$ python3 -q
>>> import numpy as np
>>> from numpy import linalg as LA
>>> np.set_printoptions(suppress=True, linewidth=120)
>>> A = np.loadtxt("run8.csv", delimiter=",")
>>> A
array([[ -3.,  -3.,  -3.,  -3.,  -3.,  -3.],
       [ -3.,  -6.,  -6.,  -6.,  -6.,  -6.],
       [ -3.,  -6.,  -9.,  -9.,  -9.,  -9.],
       [ -3.,  -6.,  -9., -12., -12., -12.],
       [ -3.,  -6.,  -9., -12., -15., -15.],
       [ -3.,  -6.,  -9., -12., -15., -18.]])
>>> vals, V = LA.eigh(A)
>>> x = np.array([5, 5, 0, 3, 1, 0])
>>> np.round(V * np.abs(vals) @ V.T, 2)
array([[ 3.,  3.,  3.,  3.,  3.,  3.],
       [ 3.,  6.,  6.,  6.,  6.,  6.],
       [ 3.,  6.,  9.,  9.,  9.,  9.],
       [ 3.,  6.,  9., 12., 12., 12.],
       [ 3.,  6.,  9., 12., 15., 15.],
       [ 3.,  6.,  9., 12., 15., 18.]])
>>> np.abs(A).sum(axis=1).max(), round(np.abs(vals).max(), 2)
(np.float64(63.0), np.float64(51.62))
>>> np.round(LA.eigvalsh(A[1:, 1:]), 2)
array([-50.75,  -5.36,  -1.95,  -1.11,  -0.82])
>>> vals, V = LA.eigh(A)
>>> np.round(LA.eigvalsh(A + 5 * np.eye(6)), 2)
array([-46.62,  -0.96,   2.68,   3.66,   4.04,   4.2 ])
>>> np.round(LA.eigvalsh(A @ A), 2)
array([   0.63,    0.92,    1.79,    5.4 ,   35.57, 2664.68])
>>> np.round(V @ np.diag(vals) @ V.T, 2)
array([[ -3.,  -3.,  -3.,  -3.,  -3.,  -3.],
       [ -3.,  -6.,  -6.,  -6.,  -6.,  -6.],
       [ -3.,  -6.,  -9.,  -9.,  -9.,  -9.],
       [ -3.,  -6.,  -9., -12., -12., -12.],
       [ -3.,  -6.,  -9., -12., -15., -15.],
       [ -3.,  -6.,  -9., -12., -15., -18.]])
>>> (vals > 1e-8).sum(), (vals < -1e-8).sum()
(np.int64(0), np.int64(6))
>>> q, Rm = LA.qr(A)
>>> np.round(abs(Rm[0, 0]), 2), round(float(LA.norm(A[:, 0])), 2)
(np.float64(7.35), 7.35)
>>> np.allclose(Rm.T @ Rm, A.T @ A)
True
>>> rng = np.random.default_rng(692471)
>>> out = A + rng.integers(-2, 3, (6, 1)) @ rng.integers(-2, 3, (1, 6))
>>> out
array([[ -3.,  -3.,  -3.,  -3.,  -3.,  -3.],
       [ -2.,  -4.,  -4.,  -7.,  -7.,  -6.],
       [ -5., -10., -13.,  -7.,  -7.,  -9.],
       [ -4.,  -8., -11., -11., -11., -12.],
       [ -1.,  -2.,  -5., -14., -17., -15.],
       [ -1.,  -2.,  -5., -14., -17., -18.]])
>>> out - A
array([[ 0.,  0.,  0.,  0.,  0.,  0.],
       [ 1.,  2.,  2., -1., -1.,  0.],
       [-2., -4., -4.,  2.,  2.,  0.],
       [-1., -2., -2.,  1.,  1.,  0.],
       [ 2.,  4.,  4., -2., -2.,  0.],
       [ 2.,  4.,  4., -2., -2.,  0.]])
>>> q, V = LA.qr(A[:, :1])[0], LA.qr(A[:, 1:])[0]
>>> sig = LA.svd(q.T @ V, compute_uv=False)
>>> (sig > 0.9).sum()
np.int64(1)
>>> sig.round(2)
array([0.98])
>>> np.round(np.degrees(np.arccos(sig.clip(0, 1))), 2)
array([10.52])
>>> m1 = np.loadtxt("x.csv", delimiter=",")
>>> m1
array([[  0. ,  -0.1,   0.9,  -1.2,  -1.6,   1.7,   1.2],
       [  1.2,   0.1,   1.1,  -0.5,  -0.5,  -0.8,  -0.1],
       [ -0.6,  -0.7,   0. ,   1.2,   0.8,   0.4,  -0.7],
       [  0.9,   1.7,   0.7,  -1.6,   0.1,   0.8,   1.3],
       [  0.1,   2.1,   1.4,   1.4,   1.5,   0.8,  -0.9],
       [  1.4,  -1.8,   0.1,   0.4,   0.8,  -1.2,   1.1],
       [  0.6,   0.9,   1.2,   1.7,  -1.4,   1.2,  -0.2],
       [ -0.1,   0.2,   0.4,   2.2,   0.9,   2.1,   0.6],
       [  0. ,  -1.1,  -2.8,   0.3,  -0.6,  -1. ,   0.8],
       [  0.6,   1. ,   0.1,   1.4,  -1.3,   1.2,  -0.2],
       [  0.7,  -0.6,   1. ,  -0.2,  -0.1,   1.4,   0. ],
       [  0.5,  -2.2,  -0.9,  -1.6,  -0.9,   0.7,  -0.4],
       [  0.9,  -1.5,   0.1,   1.3,  -1.2,   0.6,  -0.5],
       [ -2. ,   1. ,  -1.1,  -0.3,   1.4,  -1.4,   0.7],
       [ -2.2,   1.3,   0.6,   0.5,  -0.1,   0.6,  -1. ],
       [  2. ,  -0.4,   0.3,  -1.9,   0.7,  -0.7,  -0.3],
       [  1.4,   1.1,  -0.9,   1.4,   1.2,   0.5,  -0.4],
       [  0.2,   0.3,   1.1,  -0.7,   0.1,  -0.7,  -0.2],
       [ -1.6,  -0.5,  -0.2,  -0.7,   1. ,  -1.7,  -0.3],
       [ -0.6,  -0.3,   0.3,   0.5,  -1.5,  -1.1,  -1.4],
       [  0.1,  -1. ,   0.6,   0.1,   0.3,   0.6,   1.9],
       [ -0.6,  -0.6,  -0.5,  -0.9,  -1.2,  -0.2,   0.8],
       [ -0.1,  -0.4,  -1.1,   0.8,   0.4,  -0.7,   2. ],
       [  0. ,  -1. ,  -0.2,  -2.5,   0. ,   0.1,  -0.6],
       [  0.8,   0.5,  -0.1,  -0.4,  -2.1,   0.1,  -0.1],
       [ -0.3,   1.9,   0.4,   0.2,  -0.5,  -1.8,   1.8],
       [  8. ,  -9. ,  13. ,  -2. ,   8. , -11. ,  20. ],
       [ -0.4,   0.4,  -1.2,   0. ,  -1.1,   0.8,   0.1],
       [  0.8,   1. ,   1.8,   2.7,  -0.2,   0.9,  -0.3],
       [ -0.4,  -0.1,  -0.4,   1.3,  -0.7,  -1. ,   0.4],
       [ -0.9,  -1.5,   0.5,  -0.5,  -1.6,  -0.6,  -1.1],
       [ -0.7,   0.3,   0.6,   0.4,  -1.5,   1.3,  -0.8],
       [  0.2,  -1.1,   0.7,   1.1,   0. ,  -0.7,   0. ],
       [  1.1,   0.1,   1.6,   0.5,   0.2,  -0.8,  -0.8],
       [  2. ,   1.1,   1.3,  -0.7,   0.4,  -1. ,  -0.5],
       [ -0.8,   1. ,  -0.3,   0.6,   0. ,  -1. ,   1. ],
       [ -0.8,  -0.8,  -0.4,  -0.9,  -0.2,   0.8,   0.3],
       [ -0.4,  -1.3,   1.1,   0.1,   0.1,  -0.5,  -0.3],
       [  0. ,   1.4,  -0.3,  -0.6,   0.4,  -0.7,   1.5]])
>>> # row 26 dominates
>>> cen = m1 - m1.mean(axis=0)
>>> left, sig, VT = LA.svd(cen, full_matrices=False)
>>> np.round((sig ** 2).sum() ** 2 / (sig ** 4).sum(), 2)
np.float64(1.55)
>>> np.abs(left[:, 0]).argmax()
np.int64(26)
>>> np.abs(VT[0]).argmax()
np.int64(6)
>>> np.searchsorted(np.cumsum(sig ** 2) / (sig ** 2).sum(), 0.9) + 1
np.int64(4)
>>> (np.sign(left[:, 0]) == np.sign(left[0, 0])).astype(int)
array([1, 0, 1, 1, 1, 0, 1, 1, 1, 1, 1, 1, 1, 1, 1, 0, 1, 1, 1, 1, 0, 1, 0, 1, 1, 0, 0, 1, 1, 1, 1, 1, 1, 1, 0, 1, 1,
       1, 1])
>>> np.round(np.abs(VT[-1]), 2)
array([0.46, 0.22, 0.22, 0.22, 0.61, 0.52, 0.04])
